In [1]: import numpy as np

In [2]: np.set_printoptions(precision=1, suppress=True, linewidth=100, legacy="1.25")

In [3]: Q, _ = np.linalg.qr(np.array([[-0.2, -0.5, -1.2], [0.7, -1.2, 0.1], [-0.6, 1.1, -0.3]]))

In [4]: data = Q[:, :3]

In [5]: print(data)
[[-0.2 -1.   0.1]
 [ 0.7 -0.1  0.7]
 [-0.6  0.2  0.7]]

In [6]: rng = np.random.default_rng(385542)

In [7]: M2 = data + rng.integers(-2, 3, (3, 1)) @ rng.integers(-2, 3, (1, 3))

In [8]: print(M2)
[[-1.2  1.   1.1]
 [-0.3  1.9  1.7]
 [-1.6  2.2  1.7]]

In [9]: print(np.linalg.matrix_rank(M2 - data, tol=1e-8))
1

In [10]: print(np.round(np.linalg.svd(M2 - data, compute_uv=False), 1) + 0)
[4.2 0.  0. ]

In [11]: M2 = data / np.sqrt((data ** 2).mean(axis=1, keepdims=True))

In [12]: print(np.linalg.matrix_rank(M2) == np.linalg.matrix_rank(data))
True

In [13]: print(np.linalg.matrix_rank(data - data.mean(axis=1, keepdims=True)))
2

In [14]: print(M2[1])
[ 1.3 -0.2  1.1]

In [15]: print(data - data.mean(axis=1, keepdims=True))
[[ 0.2 -0.6  0.4]
 [ 0.3 -0.5  0.2]
 [-0.7  0.1  0.6]]

In [16]: x0 = np.array([8, 5, 0])

In [17]: print(np.sort(np.abs(np.degrees(np.angle(np.linalg.eigvals(data))))))
[  0.  106.9 106.9]

In [18]: print(np.linalg.inv(data))
[[-0.2  0.7 -0.6]
 [-1.  -0.1  0.2]
 [ 0.1  0.7  0.7]]

In [19]: print([p for p in range(1, 25) if np.allclose(np.linalg.matrix_power(data, p), np.eye(3))])
[]

In [20]: print(round(np.linalg.det(data), 1))
1.0

In [21]: print(3 - np.linalg.matrix_rank(data - np.eye(3), tol=1e-8))
1

In [22]: print(np.round(data.T @ (data @ x0), 1) + 0)
[8. 5. 0.]

In [23]: print(np.abs(np.linalg.eigvals(data)))
[1. 1. 1.]

In [24]: M2 = np.linalg.inv(data)

In [25]: print(M2)
[[-0.2  0.7 -0.6]
 [-1.  -0.1  0.2]
 [ 0.1  0.7  0.7]]

In [26]: print(np.linalg.inv(M2))
[[-0.2 -1.   0.1]
 [ 0.7 -0.1  0.7]
 [-0.6  0.2  0.7]]

In [27]: print(np.round(np.linalg.det(data) * np.linalg.det(M2), 1))
1.0

In [28]: print(round(float(np.linalg.slogdet(data)[0]), 1))
1.0

In [29]: mat = np.loadtxt("sample1.csv", delimiter=",")

In [30]: print(mat)
[[0.5 0.  0.  0.5]
 [0.  0.5 0.5 0. ]
 [0.  0.  1.  0. ]
 [0.3 0.3 0.  0.3]]

In [31]: print(np.linalg.norm(data, axis=0))
[1. 1. 1.]

In [32]: print(np.round(data.T @ data, 1) + 0)
[[1. 0. 0.]
 [0. 1. 0.]
 [0. 0. 1.]]

In [33]: idx = rng.permutation(3)

In [34]: M2 = data[:, idx] * rng.choice([-1, 1], 3)

In [35]: print(M2)
[[ 0.2  1.   0.1]
 [-0.7  0.1  0.7]
 [ 0.6 -0.2  0.7]]

In [36]: Uu, _, Vh = np.linalg.svd(data.T @ M2)

In [37]: print(np.round(Uu @ Vh, 1) + 0)
[[-1.  0.  0.]
 [ 0. -1.  0.]
 [ 0.  0.  1.]]

In [38]: print(idx)
[0 1 2]

In [39]: x0 = np.array([2, 1, 1])

In [40]: y = M2 @ x0

In [41]: coef, lr = np.zeros(3), 1 / np.linalg.norm(M2, 2) ** 2

In [42]: for i in range(300):
    ...:     coef -= lr * M2.T @ (M2 @ coef - y)
    ...:     if i % 50 == 0: print(i, round(np.linalg.norm(M2 @ coef - y), 1))
    ...: 
0 0.0
50 0.0
100 0.0
150 0.0
200 0.0
250 0.0

In [43]: print(np.round(np.linalg.cond(M2), 1))
1.0

In [44]: print(np.linalg.lstsq(mat[:-1].T, mat[-1])[2])
3

In [45]: print(round(float(np.trace(np.linalg.pinv(mat) @ mat)), 1))
3.0

In [46]: try:
    ...:     np.linalg.inv(mat)
    ...: except np.linalg.LinAlgError as e:
    ...:     print(repr(e))
    ...: 
LinAlgError('Singular matrix')

In [47]: r = np.linalg.matrix_rank(mat)

In [48]: print(r)
3

In [49]: ns = np.linalg.svd(mat)[2][r:].T

In [50]: print([int(np.linalg.matrix_rank(mat[:, :j + 1])) for j in range(4)])
[1, 2, 3, 3]

In [51]: print([int(np.linalg.matrix_rank(np.delete(mat, i, axis=0))) for i in range(4)])
[3, 3, 3, 3]

In [52]: print(np.round(ns @ ns.T, 1) + 0)
[[ 0.5  0.   0.  -0.5]
 [ 0.   0.   0.   0. ]
 [ 0.   0.   0.   0. ]
 [-0.5  0.   0.   0.5]]

In [53]: print(np.allclose(mat @ ns, 0))
True

In [54]: print(ns.shape)
(4, 1)

In [55]: print(np.linalg.matrix_rank(mat.T @ mat), np.linalg.matrix_rank(mat @ mat.T))
3 3

In [56]: print(np.round(ns[:, 0] / ns[np.abs(ns[:, 0]).round(6).argmax(), 0], 1) + 0)
[ 1.  0.  0. -1.]

In [57]: M2 = np.array([[0, 1], [3, 1]])

In [58]: basis = np.array([[2, -2], [-7, -4]])

In [59]: A = np.block([[M2, np.array([[1, 4], [1, 2]])], [np.zeros((2, 2)), basis]])

In [60]: print(A)
[[ 0.  1.  1.  4.]
 [ 3.  1.  1.  2.]
 [ 0.  0.  2. -2.]
 [ 0.  0. -7. -4.]]

In [61]: print(np.allclose(A, A.T))
False

In [62]: print(np.sort(np.abs(np.linalg.eigvals(A))))
[1.3 2.3 3.8 5.8]

In [63]: print((A - A.T) / 2)
[[ 0.  -1.   0.5  2. ]
 [ 1.   0.   0.5  1. ]
 [-0.5 -0.5  0.   2.5]
 [-2.  -1.  -2.5  0. ]]

In [64]: np.linalg.determinant(A)
---------------------------------------------------------------------------
AttributeError                            Traceback (most recent call last)
Cell In[64], line 1
----> 1 np.linalg.determinant(A)

AttributeError: module 'numpy.linalg' has no attribute 'determinant'

In [65]: J = np.loadtxt("w.csv", delimiter=",")

In [66]: print(J)
[[ 0.7  0.7]
 [-0.7  0.7]]

In [67]: M2 = J / np.sqrt((J ** 2).mean(axis=1, keepdims=True))

In [68]: print(np.linalg.matrix_rank(J - J.mean(axis=1, keepdims=True)))
1

In [69]: print(M2[1])
[-1.  1.]

In [70]: Q, r_ = np.linalg.qr(J)

In [71]: print(np.abs(np.diag(r_)))
[1. 1.]

In [72]: print(Q)
[[-0.7  0.7]
 [ 0.7  0.7]]

In [73]: print(np.round(np.trace(Q @ Q.T), 1))
2.0

In [74]: print(Q @ r_)
[[ 0.7  0.7]
 [-0.7  0.7]]

In [75]: print(np.round(Q.T @ Q, 1) + 0)
[[1. 0.]
 [0. 1.]]

In [76]: print(r_.round(1) + 0)
[[-1.  0.]
 [ 0.  1.]]

In [77]: print(abs(r_[0, 0]), round(np.linalg.norm(J[:, 0]), 1))
1.0 1.0

In [78]: print(round(float(np.linalg.eigvalsh(Q).min()), 1))
-1.0

In [79]: print([round(float(np.linalg.det(Q[:i, :i])), 2) + 0 for i in range(1, 3)])
[-0.71, -1.0]

In [80]: Uu, s = np.linalg.svd(data)
---------------------------------------------------------------------------
ValueError                                Traceback (most recent call last)
Cell In[80], line 1
----> 1 Uu, s = np.linalg.svd(data)

ValueError: too many values to unpack (expected 2)

In [81]: Uu, s, Vh = np.linalg.svd(data, full_matrices=False)

In [82]: print(s / s[0])
[1. 1. 1.]

In [83]: print(np.cumsum(s ** 2) / np.sum(s ** 2))
[0.3 0.7 1. ]

In [84]: print(Uu.shape, s.shape, Vh.shape)
(3, 3) (3,) (3, 3)

In [85]: print(np.round(Vh @ Vh.T, 1) + 0)
[[1. 0. 0.]
 [0. 1. 0.]
 [0. 0. 1.]]

In [86]: print(np.allclose(Uu * s @ Vh, data))
True

In [87]: print(np.round(Uu.T @ data @ Vh.T, 1) + 0)
[[1. 0. 0.]
 [0. 1. 0.]
 [0. 0. 1.]]

In [88]: M2 = np.linalg.inv(J)

In [89]: print(round(float(np.linalg.cond(J)), 1))
1.0

In [90]: print(np.round(np.linalg.slogdet(J)[0], 1))
1.0

In [91]: print(round(float(np.linalg.det(J) * np.linalg.det(M2)), 1))
1.0

In [92]: print(np.round(J @ M2, 1) + 0)
[[1. 0.]
 [0. 1.]]

In [93]: arr = np.array([[1.0, 0.5], [0.5, 1.0]])

In [94]: proj = np.triu(np.array([[0, 0], [0, 2]]), 1) + np.eye(2)

In [95]: M2 = proj @ arr @ np.linalg.inv(proj)

In [96]: print(np.trace(M2), np.trace(arr))
2.0 2.0

In [97]: print(M2)
[[1.  0.5]
 [0.5 1. ]]

In [98]: print(np.linalg.matrix_rank(M2))
2

In [99]: print(np.poly(M2))
[ 1.  -2.   0.8]

In [100]: print(proj @ arr - arr @ proj)
[[0. 0.]
 [0. 0.]]
